$ python -q
>>> import numpy as np
>>> np.set_printoptions(precision=2, suppress=True, linewidth=100, sign=" ")
>>> feats = np.loadtxt("arr.csv", delimiter=",")
>>> print(feats)
[[ 2.  3.  1.  0.  0.  0.]
 [ 3.  2.  1.  3.  0.  0.]
 [ 2.  2.  0.  3.  0.  0.]
 [ 0.  0.  0.  1.  0.  0.]
 [ 0.  0.  0.  0.  2.  1.]
 [ 0.  0.  0.  0.  1.  0.]]
>>> # splits into 2 blocks
>>> A2 = np.linalg.inv(feats)
>>> print(np.round(feats @ A2, 2) + 0)
[[ 1.  0.  0.  0.  0.  0.]
 [ 0.  1.  0.  0.  0.  0.]
 [ 0.  0.  1.  0.  0.  0.]
 [ 0.  0.  0.  1.  0.  0.]
 [ 0.  0.  0.  0.  1.  0.]
 [ 0.  0.  0.  0.  0.  1.]]
>>> print(np.round(np.linalg.slogdet(feats)[0], 2))
-1.0
>>> print(round(np.linalg.det(feats) * np.linalg.det(A2), 2))
1.0
>>> q, _ = np.linalg.qr(np.array([[-1.3, 0.7, -0.2, -1.5, 1.3],
...     [-0.2, -1.1, -0.5, -0.6, 1.0],
...     [-0.5, -1.6, 0.2, 0.3, 0.5],
...     [-0.2, 0.1, -0.3, 0.5, -0.6],
...     [1.3, -1.3, 1.4, -0.3, 0.4]]))
>>> vals = np.array([0, 0, 0, 2, 0])
>>> J = q @ np.diag(vals) @ q.T
>>> print(J)
[[ 0.37  0.54 -0.42 -0.27  0.25]
 [ 0.54  0.78 -0.62 -0.4   0.36]
 [-0.42 -0.62  0.49  0.31 -0.28]
 [-0.27 -0.4   0.31  0.2  -0.18]
 [ 0.25  0.36 -0.28 -0.18  0.16]]
>>> print(np.allclose(J @ J.T, J.T @ J))
True
>>> print(np.round(np.sort(np.abs(np.linalg.eigvals(J))), 2) + 0)
[ 0.  0.  0.  0.  2.]
>>> print(np.allclose(J, J.T))
True
>>> print(round(float(np.abs(np.linalg.eigvals(J)).max()), 2))
2.0
>>> print(round(np.trace(J), 2))
2.0
>>> x0 = np.array([5, 4, 8, 5, 3])
>>> print((J * x0).sum(axis=1))
[-0.04 -0.05  0.04  0.03 -0.02]
>>> print(np.sign((J @ x0).round(6)))
[-1. -1.  1.  1. -1.]
>>> print(np.linalg.norm(J @ x0) <= np.linalg.norm(J, 2) * np.linalg.norm(x0) + 1e-9)
True
>>> print(np.einsum("ij,j->i", J, x0))
[-0.04 -0.05  0.04  0.03 -0.02]
>>> print(J @ (2 * x0))
[-0.07 -0.1   0.08  0.05 -0.05]
>>> print(J @ np.linalg.pinv(J) @ J)
[[ 0.37  0.54 -0.42 -0.27  0.25]
 [ 0.54  0.78 -0.62 -0.4   0.36]
 [-0.42 -0.62  0.49  0.31 -0.28]
 [-0.27 -0.4   0.31  0.2  -0.18]
 [ 0.25  0.36 -0.28 -0.18  0.16]]
>>> print(round(np.trace(np.linalg.pinv(J) @ J), 2))
1.0
>>> print(np.abs(np.diag(np.linalg.qr(J)[1])) > 1e-9)
[ True False False False False]
>>> print(np.unique(J.round(6), axis=0).shape)
(5, 5)
>>> data = np.loadtxt("w.csv", delimiter=",")
>>> print(data)
[[ 0.  1.  0.]
 [ 0.  0.  1.]
 [ 1.  0.  0.]]
>>> # rows sum to 1
>>> print(np.linalg.pinv(data))
[[ 0.  0.  1.]
 [ 1.  0.  0.]
 [ 0.  1.  0.]]
>>> print(data.T @ data)
[[ 1.  0.  0.]
 [ 0.  1.  0.]
 [ 0.  0.  1.]]
>>> print(np.linalg.svd(data, compute_uv=False))
[ 1.  1.  1.]
>>> A = np.cumsum(np.array([[0, 3, 0],
...     [-1, -1, -3],
...     [-2, 0, 1],
...     [3, 1, 2],
...     [1, -1, 0],
...     [-2, -3, -1],
...     [1, 1, -1],
...     [-1, 0, -3],
...     [3, -1, 2],
...     [-1, 1, -1],
...     [0, 2, -3],
...     [1, 3, 1],
...     [2, 0, -1],
...     [3, -3, -1],
...     [1, -2, 2],
...     [-2, 0, 3],
...     [-3, 3, -1],
...     [1, 1, 3],
...     [3, 0, 2],
...     [-3, 1, -3],
...     [-2, 0, 2],
...     [2, 1, -2],
...     [3, -3, 0],
...     [1, 3, 1],
...     [-3, -2, -1],
...     [3, 3, -3],
...     [-3, 0, 3],
...     [3, 3, 0],
...     [0, 1, -3],
...     [-3, -1, 2]]), axis=0)
>>> print(A)
[[ 0  3  0]
 [-1  2 -3]
 [-3  2 -2]
 [ 0  3  0]
 [ 1  2  0]
 [-1 -1 -1]
 [ 0  0 -2]
 [-1  0 -5]
 [ 2 -1 -3]
 [ 1  0 -4]
 [ 1  2 -7]
 [ 2  5 -6]
 [ 4  5 -7]
 [ 7  2 -8]
 [ 8  0 -6]
 [ 6  0 -3]
 [ 3  3 -4]
 [ 4  4 -1]
 [ 7  4  1]
 [ 4  5 -2]
 [ 2  5  0]
 [ 4  6 -2]
 [ 7  3 -2]
 [ 8  6 -1]
 [ 5  4 -2]
 [ 8  7 -5]
 [ 5  7 -2]
 [ 8 10 -2]
 [ 8 11 -5]
 [ 5 10 -3]]
>>> u, g = A[25], A[8]
>>> print(u @ u)
138
>>> print(u @ g)
24
>>> pr = (u @ g) / (u @ u) * u
>>> print(np.linalg.matrix_rank(np.outer(u, g)))
1
>>> print((g - pr) @ u)
0.0
>>> print(pr)
[ 1.39  1.22 -0.87]
>>> print(np.outer(u, g))
[[ 16  -8 -24]
 [ 14  -7 -21]
 [-10   5  15]]
>>> x0 = np.array([-3, 0, -4])
>>> y = A @ x0
>>> print(np.round(np.linalg.pinv(A) @ A, 2) + 0)
[[ 1.  0.  0.]
 [ 0.  1.  0.]
 [ 0.  0.  1.]]
>>> print(y)
[  0  15  17   0  -3   7   8  23   6  13  25  18  16  11   0  -6   7  -8 -25  -4  -6  -4 -13 -20
  -7  -4  -7 -16  -4  -3]
>>> print(np.round(np.linalg.lstsq(A, y)[0], 2) + 0)
[-3.  0. -4.]
>>> rng = np.random.default_rng(4267)
>>> y = y + 0.3 * rng.normal(size=30)
>>> print(y)
[ -0.24  15.54  16.38  -0.27  -2.99   7.25   8.31  22.73   6.05  12.84  24.58  17.89  15.94  10.83
   0.11  -6.36   7.19  -8.22 -25.16  -4.02  -6.08  -3.92 -13.2  -19.7   -6.96  -3.39  -7.41 -16.19
  -3.89  -3.22]
>>> c, *_ = np.linalg.lstsq(A, y)
>>> print(np.round(A.T @ (y - A @ c), 2) + 0)
[ 0.  0.  0.]
>>> print(c.round())
[-3. -0. -4.]
>>> print(c)
[-2.98 -0.01 -3.99]
>>> print(np.round(np.linalg.norm(y - A @ c), 2))
1.5
>>> idx = rng.permutation(3)
>>> A2 = A[:, idx] * rng.choice([-1, 1], 3)
>>> print(A2)
[[  0  -3   0]
 [ -3  -2   1]
 [ -2  -2   3]
 [  0  -3   0]
 [  0  -2  -1]
 [ -1   1   1]
 [ -2   0   0]
 [ -5   0   1]
 [ -3   1  -2]
 [ -4   0  -1]
 [ -7  -2  -1]
 [ -6  -5  -2]
 [ -7  -5  -4]
 [ -8  -2  -7]
 [ -6   0  -8]
 [ -3   0  -6]
 [ -4  -3  -3]
 [ -1  -4  -4]
 [  1  -4  -7]
 [ -2  -5  -4]
 [  0  -5  -2]
 [ -2  -6  -4]
 [ -2  -3  -7]
 [ -1  -6  -8]
 [ -2  -4  -5]
 [ -5  -7  -8]
 [ -2  -7  -5]
 [ -2 -10  -8]
 [ -5 -11  -8]
 [ -3 -10  -5]]
>>> Uu, _, Vt = np.linalg.svd(A.T @ A2)
>>> print(idx)
[ 2  1  0]
>>> print(np.round(Uu @ Vt, 2) + 0)
[[ 0.  0. -1.]
 [ 0. -1.  0.]
 [ 1.  0.  0.]]
>>> K = np.array([[-1, 0, 0, -2, 3, -3, -3],
...     [0, 0, -2, 1, 0, -3, 2],
...     [1, -3, -2, 3, 0, 1, -1],
...     [3, 0, -3, 2, -2, 3, -1],
...     [-1, 1, 3, 1, -3, -1, 3],
...     [2, -3, -1, -1, -1, -2, -1]]) * (rng.random((6, 7)) < 0.3)
>>> print(K)
[[ 0  0  0 -2  0  0  0]
 [ 0  0  0  0  0  0  0]
 [ 0 -3  0  0  0  0  0]
 [ 0  0  0  0  0  0 -1]
 [-1  0  0  0  0  0  0]
 [ 0 -3  0  0  0  0  0]]
>>> C2 = K.T @ K
>>> print(np.linalg.eigvalsh(C2)[::-1])
[ 18.   4.   1.   1.   0.   0.   0.]
>>> print(np.linalg.matrix_rank(C2))
4
>>> print(C2)
[[  1   0   0   0   0   0   0]
 [  0  18   0   0   0   0   0]
 [  0   0   0   0   0   0   0]
 [  0   0   0   4   0   0   0]
 [  0   0   0   0   0   0   0]
 [  0   0   0   0   0   0   0]
 [  0   0   0   0   0   0   1]]
>>> print(np.diag(C2))
[  1  18   0   4   0   0   1]
>>> print(np.linalg.svd(K, compute_uv=False) ** 2)
[ 18.   4.   1.   1.   0.   0.]
>>> rank = np.linalg.matrix_rank(K)
>>> print(rank)
4
>>> ns = np.linalg.svd(K)[2][rank:].T
>>> print([int(np.linalg.matrix_rank(K[:i])) for i in range(1, len(K) + 1)])
[1, 1, 2, 3, 4, 4]
>>> print(np.allclose(K @ ns, 0))
True
